% ipython --no-banner

In [1]: import numpy as np

In [2]: np.set_printoptions(precision=4, suppress=True, linewidth=160, legacy="1.25")

In [3]: J = np.loadtxt("dump.csv", delimiter=",")

In [4]: J
Out[4]: 
array([[ -2.7563,  -3.9127,   9.8792,   5.0729,  -9.2071,  -4.0305,  -3.8051,   6.0778,  27.7364,  34.1407,   7.0739,  22.928 ,  -2.0201],
       [ -4.5955,  -3.6013,   8.6702,   5.5711,  -9.3859,  -4.367 ,  -5.3361,   6.0515,  28.2599,  34.2119,   6.2271,  20.9736,  -1.4861],
       [ 15.7565, -52.4561,  -3.3641,  21.7311,  32.3445,   5.8583, -33.867 , -16.968 ,  10.9367, -37.0393, -23.3612,   8.9288,   4.6179],
       [ 17.0239, -51.4529,  -4.7528,  20.5931,  32.4071,   4.956 , -34.2505, -16.0026,   9.29  , -36.2844, -21.4774,   8.6269,   2.5158],
       [ -3.5806,  -2.2871,   9.1646,   6.5656,  -8.9105,  -3.2025,  -3.9298,   5.8485,  27.9138,  34.1616,   6.9183,  21.1925,  -1.0641],
       [ 16.7274, -52.3764,  -5.2718,  21.0593,  31.5322,   3.023 , -33.522 , -16.1674,   9.4135, -34.3489, -23.3811,   9.4819,   3.6829],
       [ -3.1927,  -3.8719,   8.0761,   5.1841,  -9.3157,  -3.4288,  -2.8749,   6.3909,  29.5594,  36.0576,   7.5845,  23.1356,  -2.6954],
       [ 16.3189, -52.7379,  -5.2227,  21.0519,  32.0758,   4.948 , -33.197 , -14.1646,  10.3658, -35.3734, -22.0941,  10.7139,   2.8724],
       [ -4.3561,  -3.5408,   8.8221,   5.9419,  -9.9188,  -3.9755,  -2.9617,   4.6644,  26.4505,  34.6306,   5.5829,  23.2885,  -1.4956],
       [ -3.469 ,  -5.1353,   8.2948,   5.3852,  -9.5819,  -4.3007,  -4.3881,   6.809 ,  27.7176,  35.3317,   6.4095,  22.6323,  -1.0644],
       [ 17.1468, -52.4443,  -3.9595,  22.0607,  31.5927,   4.5618, -32.7294, -16.1449,  10.8855, -35.374 , -20.9243,  10.9077,   2.4338],
       [ -4.2703,  -2.3475,   8.0868,   5.6094, -10.3614,  -4.2129,  -3.8972,   7.0176,  27.0927,  32.7557,   7.1588,  21.2869,  -0.4933],
       [ -4.527 ,  -3.0948,   8.1808,   5.0054, -10.9842,  -4.2063,  -3.4434,   6.224 ,  26.9245,  33.1789,   5.0065,  22.9624,  -2.7239],
       [ 16.675 , -52.3653,  -3.9284,  22.9365,  32.4635,   3.8758, -32.9449, -16.559 ,   9.2002, -35.4551, -22.6164,   9.4355,   4.0289],
       [ -4.6556,  -4.0751,   8.7706,   6.2031,  -9.8567,  -3.4806,  -1.8406,   7.0063,  28.2993,  32.9945,   9.9822,  21.1505,  -0.9448],
       [ 15.3298, -53.7262,  -3.3783,  20.8087,  33.1206,   4.0795, -33.6137, -16.251 ,   9.505 , -35.7491, -21.4724,   8.5164,   4.2272],
       [ -4.6564,  -5.259 ,   8.4564,   5.8426,  -9.0434,  -5.6424,  -4.5242,   5.2715,  29.7809,  32.9907,   5.6462,  21.4786,  -1.6138],
       [ 15.187 , -51.7282,  -2.8104,  22.738 ,  33.2786,   2.9732, -33.3275, -15.0937,   9.5993, -36.0441, -22.2149,   9.7754,   4.423 ],
       [ -3.6171,  -5.0155,   7.8468,   6.5163,  -9.7261,  -3.316 ,  -1.9176,   6.0491,  29.1348,  35.6155,   5.96  ,  20.5981,  -0.0036],
       [ 15.374 , -52.0557,  -4.1062,  20.6608,  33.1435,   4.6259, -32.7259, -17.0254,  11.8273, -36.5637, -21.3827,   7.9384,   5.3441],
       [ 16.6845, -51.521 ,  -3.8825,  23.1451,  32.6402,   5.7051, -33.0703, -18.2615,   9.4007, -35.5799, -22.3809,  10.2668,   4.2831],
       [ 16.6369, -52.2796,  -4.7272,  22.2285,  32.3545,   3.5039, -32.6734, -15.1124,  11.4728, -35.6876, -21.4645,  10.2867,   2.607 ],
       [ 16.2526, -50.3419,  -6.6228,  22.3275,  32.4315,   4.9197, -33.1445, -14.886 ,  10.6572, -36.5562, -24.0605,   9.5922,   3.6459],
       [ -3.3364,  -2.8407,   8.1729,   5.0419,  -9.6951,  -3.1456,  -3.9174,   5.3422,  28.6257,  32.5465,   5.6166,  22.0717,  -0.5779],
       [ -3.5752,  -3.1275,   8.0206,   6.9538,  -8.9773,  -2.3773,  -4.2643,   7.2279,  28.4332,  33.8057,   4.3611,  21.0614,  -2.4268],
       [ 14.0355, -52.663 ,  -1.9752,  22.2921,  30.7549,   4.5403, -33.3849, -16.1206,   9.9287, -37.3509, -22.6793,   9.8452,   3.3546],
       [ -5.3021,  -2.3925,   8.9921,   5.8926, -10.1544,  -2.9111,  -3.1496,   6.4673,  27.8225,  32.1721,   5.4275,  21.1378,  -2.7197],
       [ -3.9919,  -4.2947,   8.1494,   5.0089,  -9.5787,  -1.4699,  -4.1805,   5.576 ,  26.4197,  34.7673,   7.8683,  21.0268,  -1.9202],
       [ -4.5316,  -5.2557,   9.5034,   4.7679,  -9.1714,  -1.7329,  -5.8656,   6.406 ,  27.2252,  34.1316,   4.95  ,  21.6234,  -3.9492],
       [ 17.2188, -52.4634,  -3.9302,  21.6927,  30.7705,   5.3937, -33.1613, -14.4544,   9.8432, -35.8937, -21.2606,  10.0107,   4.0931],
       [ 15.0424, -53.2165,  -4.8761,  22.825 ,  33.9293,   6.1787, -31.7738, -13.3168,  11.6285, -34.9616, -21.276 ,  10.2115,   5.31  ],
       [ -4.6568,  -4.4352,   7.8588,   4.1981,  -9.9885,  -4.5869,  -4.3699,   6.226 ,  28.6697,  33.7905,   5.9839,  21.7525,  -1.4146],
       [ 16.1492, -52.1614,  -3.8312,  23.1112,  32.4195,   3.1488, -33.619 , -15.3806,  10.9281, -36.7008, -21.6391,  10.4085,   4.9383],
       [ -4.7188,  -3.9014,   7.5791,   5.7811, -10.0833,  -2.519 ,  -3.6258,   5.9383,  28.8938,  37.5712,   5.5651,  21.2465,  -0.9167],
       [ -4.1602,  -2.8639,   8.874 ,   5.7671,  -8.7307,  -3.6105,  -5.5161,   4.4592,  28.2817,  34.4399,   5.6542,  21.1448,  -1.9372]])

In [5]: out = np.c_[J[:, :2] @ np.array([[-3, 1], [0, 0]]), np.array([2, 2, 4, -5, 2, -2, -1, -3, -4, -1, 2, 2, 2, 1, -5, -3, 2, -2, 3, -2, 2, -3, -1, 1, 1, 1, 4, -5, -4, 4, -3, -2, 3, -4, 2])]

In [6]: out
Out[6]: 
array([[  8.2689,  -2.7563,   2.    ],
       [ 13.7865,  -4.5955,   2.    ],
       [-47.2695,  15.7565,   4.    ],
       [-51.0717,  17.0239,  -5.    ],
       [ 10.7418,  -3.5806,   2.    ],
       [-50.1822,  16.7274,  -2.    ],
       [  9.5781,  -3.1927,  -1.    ],
       [-48.9567,  16.3189,  -3.    ],
       [ 13.0683,  -4.3561,  -4.    ],
       [ 10.407 ,  -3.469 ,  -1.    ],
       [-51.4404,  17.1468,   2.    ],
       [ 12.8109,  -4.2703,   2.    ],
       [ 13.581 ,  -4.527 ,   2.    ],
       [-50.025 ,  16.675 ,   1.    ],
       [ 13.9668,  -4.6556,  -5.    ],
       [-45.9894,  15.3298,  -3.    ],
       [ 13.9692,  -4.6564,   2.    ],
       [-45.561 ,  15.187 ,  -2.    ],
       [ 10.8513,  -3.6171,   3.    ],
       [-46.122 ,  15.374 ,  -2.    ],
       [-50.0535,  16.6845,   2.    ],
       [-49.9107,  16.6369,  -3.    ],
       [-48.7578,  16.2526,  -1.    ],
       [ 10.0092,  -3.3364,   1.    ],
       [ 10.7256,  -3.5752,   1.    ],
       [-42.1065,  14.0355,   1.    ],
       [ 15.9063,  -5.3021,   4.    ],
       [ 11.9757,  -3.9919,  -5.    ],
       [ 13.5948,  -4.5316,  -4.    ],
       [-51.6564,  17.2188,   4.    ],
       [-45.1272,  15.0424,  -3.    ],
       [ 13.9704,  -4.6568,  -2.    ],
       [-48.4476,  16.1492,   3.    ],
       [ 14.1564,  -4.7188,  -4.    ],
       [ 12.4806,  -4.1602,   2.    ]])

In [7]: np.linalg.matrix_rank(np.c_[J, out])
Out[7]: 14

In [8]: np.linalg.matrix_rank(out)
Out[8]: 2

In [9]: np.round(np.linalg.lstsq(J, out[:, 0])[0], 4) + 0
Out[9]: array([-3.,  0.,  0.,  0.,  0.,  0.,  0.,  0.,  0.,  0.,  0.,  0.,  0.])

In [10]: np.linalg.norm(np.linalg.qr(J)[0].T @ out, axis=0) ** 2 / ((out ** 2).sum(axis=0) + 1e-12)
Out[10]: array([1.    , 1.    , 0.6589])

In [11]: x = np.array([-9, -7, 6, -6, -3, 8, 1, 8, 6, -2, -7, 4, -5])

In [12]: y = J @ x

In [13]: np.linalg.solve(J.T @ J, J.T @ y)
Out[13]: array([-9., -7.,  6., -6., -3.,  8.,  1.,  8.,  6., -2., -7.,  4., -5.])

In [14]: np.linalg.lstsq(J, y)[0]
Out[14]: array([-9., -7.,  6., -6., -3.,  8.,  1.,  8.,  6., -2., -7.,  4., -5.])

In [15]: np.linalg.solve(J, y)
LinAlgError: Last 2 dimensions of the array must be square


In [16]: rng = np.random.default_rng(615)

In [17]: y = y + 0.3 * rng.normal(size=35)

In [18]: y
Out[18]: 
array([271.1398, 270.7585, 171.0087, 135.3764, 248.5095, 132.9137, 280.2264, 178.1823, 264.8756, 275.785 , 150.3722, 253.7815, 292.3509, 125.6472, 265.0143,
       154.1729, 282.1441, 143.6803, 269.3815, 145.0556, 121.2485, 150.2149, 148.2026, 270.3347, 290.6512, 194.2569, 301.137 , 269.32  , 331.8737, 159.2788,
       183.2776, 289.9545, 136.8604, 283.1409, 259.0252])

In [19]: b, *_ = np.linalg.lstsq(J, y)

In [20]: [round(float(np.linalg.norm(np.linalg.solve(J.T @ J + lam * np.eye(13), J.T @ y))), 2) for lam in (0, 1, 10, 100)]
Out[20]: [21.68, 20.86, 16.24, 7.62]

In [21]: b.round()
Out[21]: array([-9., -7.,  6., -6., -3.,  8.,  1.,  8.,  6., -2., -7.,  4., -5.])

In [22]: round(float(np.linalg.norm(y - J @ b)), 4)
Out[22]: 1.8072
